$ python -q
>>> import numpy as np
>>> np.set_printoptions(precision=2, suppress=True, linewidth=120)
>>> B = np.array([[2, 0], [2, 1], [3, 3], [0, 1]])
>>> basis = np.array([[1, 0, 0, 0], [0, 1, 0, 1]])
>>> rng = np.random.default_rng(28)
>>> m1 = B @ basis + 0.1 * rng.normal(size=(4, 4))
>>> print(m1.round(2) + 0)
[[ 1.88  0.01 -0.02 -0.05]
 [ 2.03  1.09  0.    0.88]
 [ 3.04  2.95  0.1   2.97]
 [ 0.07  0.88  0.17  0.92]]
>>> print(np.round((m1 - m1.T) / 2, 2) + 0)
[[ 0.   -1.01 -1.53 -0.06]
 [ 1.01  0.   -1.48  0.  ]
 [ 1.53  1.48  0.    1.4 ]
 [ 0.06  0.   -1.4   0.  ]]
>>> m1.inv()
Traceback (most recent call last):
  File "<python-input-8>", line 1, in <module>
    m1.inv()
    ^^^^^^
AttributeError: 'numpy.ndarray' object has no attribute 'inv'
>>> assert m1 == m1.T
Traceback (most recent call last):
  File "<python-input-9>", line 1, in <module>
    assert m1 == m1.T
           ^^^^^^^^^^
ValueError: The truth value of an array with more than one element is ambiguous. Use a.any() or a.all()
>>> print(np.allclose(m1 @ m1.T, m1.T @ m1))
False
>>> print(np.allclose(m1, m1.T))
False
>>> print(round(np.trace(m1), 2))
3.99
>>> Uu, s = np.linalg.svd(m1)
Traceback (most recent call last):
  File "<python-input-13>", line 1, in <module>
    Uu, s = np.linalg.svd(m1)
    ^^^^^
ValueError: too many values to unpack (expected 2)
>>> Uu, s, Vh = np.linalg.svd(m1, full_matrices=False)
>>> print(np.abs(Uu[:, 0]).round(6).argmax())
2
>>> print(np.abs(Vh[0]))
[0.66 0.54 0.02 0.53]
>>> print(np.round(Uu.T @ Uu, 2) + 0)
[[1. 0. 0. 0.]
 [0. 1. 0. 0.]
 [0. 0. 1. 0.]
 [0. 0. 0. 1.]]
>>> print(s / s[0])
[1.   0.31 0.02 0.02]
>>> print((s > 1e-8).sum())
4
>>> q, _ = np.linalg.qr(np.array([[1.4, -1.4, 1.5, -0.9],
...     [-0.2, -0.4, -0.6, 0.8],
...     [2.5, 0.3, 0.9, 0.6],
...     [1.0, -1.0, -1.1, 0.3]]))
>>> mat = q[:, :4]
>>> print(mat)
[[-0.46 -0.65  0.6  -0.01]
 [ 0.07 -0.27 -0.26 -0.92]
 [-0.82  0.53 -0.06 -0.2 ]
 [-0.33 -0.47 -0.75  0.33]]
>>> print(np.linalg.pinv(mat))
[[-0.46  0.07 -0.82 -0.33]
 [-0.65 -0.27  0.53 -0.47]
 [ 0.6  -0.26 -0.06 -0.75]
 [-0.01 -0.92 -0.2   0.33]]
>>> print(np.round(mat @ mat.T, 2) + 0)
[[1. 0. 0. 0.]
 [0. 1. 0. 0.]
 [0. 0. 1. 0.]
 [0. 0. 0. 1.]]
>>> z = rng.permutation(4)
>>> B = m1[:, z] * rng.choice([-1, 1], 4)
>>> print(B.round(2) + 0)
[[-0.02  0.01  1.88  0.05]
 [ 0.    1.09  2.03 -0.88]
 [ 0.1   2.95  3.04 -2.97]
 [ 0.17  0.88  0.07 -0.92]]
>>> Uu, _, Vh = np.linalg.svd(m1.T @ B)
>>> print(z)
[2 1 0 3]
>>> print(np.round(Uu @ Vh, 2) + 0)
[[ 0.  0.  1.  0.]
 [ 0.  1.  0.  0.]
 [ 1.  0.  0.  0.]
 [ 0.  0.  0. -1.]]
>>> print(np.round(np.linalg.lstsq(m1, B)[0], 2) + 0)
[[ 0.  0.  1.  0.]
 [ 0.  1.  0.  0.]
 [ 1.  0.  0.  0.]
 [ 0.  0.  0. -1.]]
>>> F = np.array([[9, 4, 0, -1], [4, 8, -5, 4], [1, -2, 9, -1], [-4, 1, -5, -21]])
>>> print(np.round(np.linalg.det(2 * F), 2), round(np.linalg.det(F), 2))
-145568.0 -9098.0
>>> print(np.einsum("ij,ji->", F, F))
745
>>> print(np.kron(np.eye(2, dtype=int), F))
[[  9   4   0  -1   0   0   0   0]
 [  4   8  -5   4   0   0   0   0]
 [  1  -2   9  -1   0   0   0   0]
 [ -4   1  -5 -21   0   0   0   0]
 [  0   0   0   0   9   4   0  -1]
 [  0   0   0   0   4   8  -5   4]
 [  0   0   0   0   1  -2   9  -1]
 [  0   0   0   0  -4   1  -5 -21]]
>>> print(F.ravel(order="F"))
[  9   4   1  -4   4   8  -2   1   0  -5   9  -5  -1   4  -1 -21]
>>> print(F.reshape(-1, 2))
[[  9   4]
 [  0  -1]
 [  4   8]
 [ -5   4]
 [  1  -2]
 [  9  -1]
 [ -4   1]
 [ -5 -21]]
>>> t3 = F.reshape(4, 2, -1)
>>> print(np.swapaxes(t3, 1, 2)[0])
[[ 9  0]
 [ 4 -1]]
>>> print(np.einsum("ihd,ihd->ih", t3, t3))
[[ 97   1]
 [ 80  41]
 [  5  82]
 [ 17 466]]
>>> print(t3.transpose(1, 0, 2))
[[[  9   4]
  [  4   8]
  [  1  -2]
  [ -4   1]]

 [[  0  -1]
  [ -5   4]
  [  9  -1]
  [ -5 -21]]]
>>> print(t3.shape)
(4, 2, 2)
>>> print(t3[:, 0])
[[ 9  4]
 [ 4  8]
 [ 1 -2]
 [-4  1]]
>>> z = rng.permutation(4)
>>> print(z)
[1 3 0 2]
>>> B = F[z][:, z]
>>> print(np.sort(np.abs(np.linalg.eigvals(B))))
[ 3.17 10.28 13.   21.45]
>>> print(B)
[[  8   4   4  -5]
 [  1 -21  -4  -5]
 [  4  -1   9   0]
 [ -2  -1   1   9]]
>>> w, vecs = np.linalg.eig(F)
>>> print(np.round(F @ vecs[:, 0] - w[0] * vecs[:, 0], 2) + 0)
[0. 0. 0. 0.]
>>> print(np.sort(np.linalg.eigvals(F.T)))
[-21.45   3.17  10.28  13.  ]
>>> print(np.sort(np.linalg.eigvals(np.linalg.inv(F))))
[-0.05  0.08  0.1   0.32]
>>> B = np.array([[1, 1], [1, -1]])
>>> K = np.kron(B, np.kron(B, B))[rng.permutation(8)][:3]
>>> print(K)
[[ 1 -1  1 -1  1 -1  1 -1]
 [ 1 -1 -1  1  1 -1 -1  1]
 [ 1  1  1  1  1  1  1  1]]
>>> u, r1 = K[0], K[2]
>>> print(u @ u)
8
>>> pr = (u @ r1) / (u @ u) * u
>>> print(np.linalg.matrix_rank(np.outer(u, r1)))
1
>>> print(np.round(np.linalg.norm(K[2], 1), 2), round(np.linalg.norm(K[2], np.inf), 2))
8.0 1.0
>>> print(np.linalg.norm(K, axis=0))
[1.73 1.73 1.73 1.73 1.73 1.73 1.73 1.73]
>>> print(round(float(np.linalg.norm(K, "nuc")), 2))
8.49
>>> print(round(np.linalg.norm(K[2] - K[1]), 2))
4.0
>>> print(np.linalg.norm(K, axis=1).argmax())
0
>>> print(round(np.linalg.norm(K) ** 2 / np.linalg.norm(K, 2) ** 2, 2))
3.0
>>> print(np.round(np.linalg.norm(K, 2), 2))
2.83
>>> def softmax(z):
...     e = np.exp(z - z.max(axis=-1, keepdims=True))
...     return e / e.sum(axis=-1, keepdims=True)
... 
>>> print(softmax(K[0]))
[0.22 0.03 0.22 0.03 0.22 0.03 0.22 0.03]
>>> print(softmax(K[0] + -1))
[0.22 0.03 0.22 0.03 0.22 0.03 0.22 0.03]
>>> print(np.round(softmax(10 * K[0]), 2) + 0)
[0.25 0.   0.25 0.   0.25 0.   0.25 0.  ]
>>> scores = K @ K.T / np.sqrt(8)
>>> print(softmax(scores + np.triu(np.full(scores.shape, -np.inf), 1)))
[[1.   0.   0.  ]
 [0.06 0.94 0.  ]
 [0.05 0.05 0.89]]
>>> print(softmax(scores).round(6).argmax(axis=1))
[0 1 2]
>>> B = K / np.sqrt((K ** 2).mean(axis=1, keepdims=True))
>>> print(B[2])
[1. 1. 1. 1. 1. 1. 1. 1.]
>>> print(np.linalg.matrix_rank(K - K.mean(axis=1, keepdims=True)))
2
>>> print(np.linalg.norm(B, axis=1))
[2.83 2.83 2.83]
>>> print(np.linalg.matrix_rank(B) == np.linalg.matrix_rank(K))
True
>>> x0 = np.array([2, 5, 4, 5, 4, 4, 5, 0])
>>> print(np.linalg.norm(K @ x0) <= np.linalg.norm(K, 2) * np.linalg.norm(x0) + 1e-9)
True
>>> print(K * x0)
[[ 2 -5  4 -5  4 -4  5  0]
 [ 2 -5 -4  5  4 -4 -5  0]
 [ 2  5  4  5  4  4  5  0]]
>>> print(np.sign((K @ x0).round(6)))
[ 1 -1  1]
>>> print(K @ x0)
[ 1 -7 29]
>>> print(np.einsum("ij,j->i", K, x0))
[ 1 -7 29]
>>> print(K @ (2 * x0))
[  2 -14  58]
>>> print((K @ x0).argmax())
2
>>> print(K @ np.ones(8))
[0. 0. 8.]
>>> print(K @ np.eye(8)[3])
[-1.  1.  1.]
>>> B = np.array([[5, 2, 1, 2], [-3, 0, 3, 5], [0, 4, 2, 5], [-2, -1, 5, -4]])
>>> W0 = np.triu(B)
>>> print(W0)
[[ 5  2  1  2]
 [ 0  0  3  5]
 [ 0  0  2  5]
 [ 0  0  0 -4]]
>>> B = np.array([[3, 2], [1, 4]])
>>> basis = np.kron(B, W0)
>>> print(round(np.linalg.norm(basis, 2), 2), np.round(np.linalg.norm(B, 2) * np.linalg.norm(W0, 2), 2))
46.77 46.77
>>> print(basis.shape)
(8, 8)
>>> print(np.linalg.matrix_rank(basis))
6
>>> rank = np.linalg.matrix_rank(W0)
>>> print(rank)
3
>>> null = np.linalg.svd(W0)[2][rank:].T
>>> print([int(np.linalg.matrix_rank(W0[:i])) for i in range(1, len(W0) + 1)])
[1, 2, 3, 3]
>>> print([int(np.linalg.matrix_rank(W0[:, :j + 1])) for j in range(4)])
[1, 1, 2, 3]
>>> print(np.round(null[:, 0] / null[np.abs(null[:, 0]).round(6).argmax(), 0], 2) + 0)
[-0.4  1.   0.   0. ]
>>> E = np.load("a.npy")
>>> print(E)
[[-5  3  3 -1]
 [-1 -5  3  3]
 [ 3 -1 -5  3]
 [ 3  3 -1 -5]]
>>> print(np.linalg.cond(E) > 100)
True
>>> print(np.linalg.matrix_rank(E, rtol=0.1))
3
>>> print(np.argsort(-np.linalg.norm(E, axis=0).round(6), kind="stable")[:3])
[0 1 2]
>>> z = rng.permutation(4)
>>> print(z)
[1 2 0 3]
>>> B = E[z][:, z]
>>> print(np.round(np.sort(np.abs(np.linalg.eigvals(B))), 2) + 0)
[0.   4.   8.94 8.94]
>>> print(B)
[[-5  3 -1  3]
 [-1 -5  3  3]
 [ 3  3 -5 -1]
 [ 3 -1  3 -5]]
>>> print(np.allclose(B, E))
False
>>> q, r_ = np.linalg.qr(m1)
>>> print(np.abs(np.diag(r_)))
[4.11 1.78 0.12 0.16]
>>> print(np.round(q @ r_, 2) + 0)
[[ 1.88  0.01 -0.02 -0.05]
 [ 2.03  1.09  0.    0.88]
 [ 3.04  2.95  0.1   2.97]
 [ 0.07  0.88  0.17  0.92]]
>>> print(np.allclose(r_.T @ r_, m1.T @ m1))
True
>>> print(round(abs(r_[0, 0]), 2), np.round(np.linalg.norm(m1[:, 0]), 2))
4.11 4.11
>>> print(np.round(q.T @ q, 2) + 0)
[[1. 0. 0. 0.]
 [0. 1. 0. 0.]
 [0. 0. 1. 0.]
 [0. 0. 0. 1.]]
>>> print(round(np.trace(q @ q.T), 2))
4.0
>>> print(np.allclose(E, E.T))
False
>>> print(np.round(np.sort(np.abs(np.linalg.eigvals(E))), 2) + 0)
[0.   4.   8.94 8.94]
>>> print(np.round(np.abs(np.linalg.eigvals(E)).max(), 2))
8.94
>>> print(np.trace(E))
-20
>>> print(np.linalg.matrix_power(E, 4))
[[ -832 -3136   960  3008]
 [ 3008  -832 -3136   960]
 [  960  3008  -832 -3136]
 [-3136   960  3008  -832]]
>>> M = np.loadtxt("data.csv", delimiter=",")
>>> print(M)
[[  4. -10.  12.]
 [ -8.   2.  -8.]
 [-10.  10. -18.]]
>>> gram = M.T @ M
>>> print((M @ M.T).shape)
(3, 3)
>>> print(gram)
[[ 180. -156.  292.]
 [-156.  204. -316.]
 [ 292. -316.  532.]]
>>> print(np.diag(gram))
[180. 204. 532.]
>>> print(np.linalg.svd(M, compute_uv=False) ** 2)
[880.16  35.54   0.29]
>>> print(np.allclose(gram, gram.T))
True
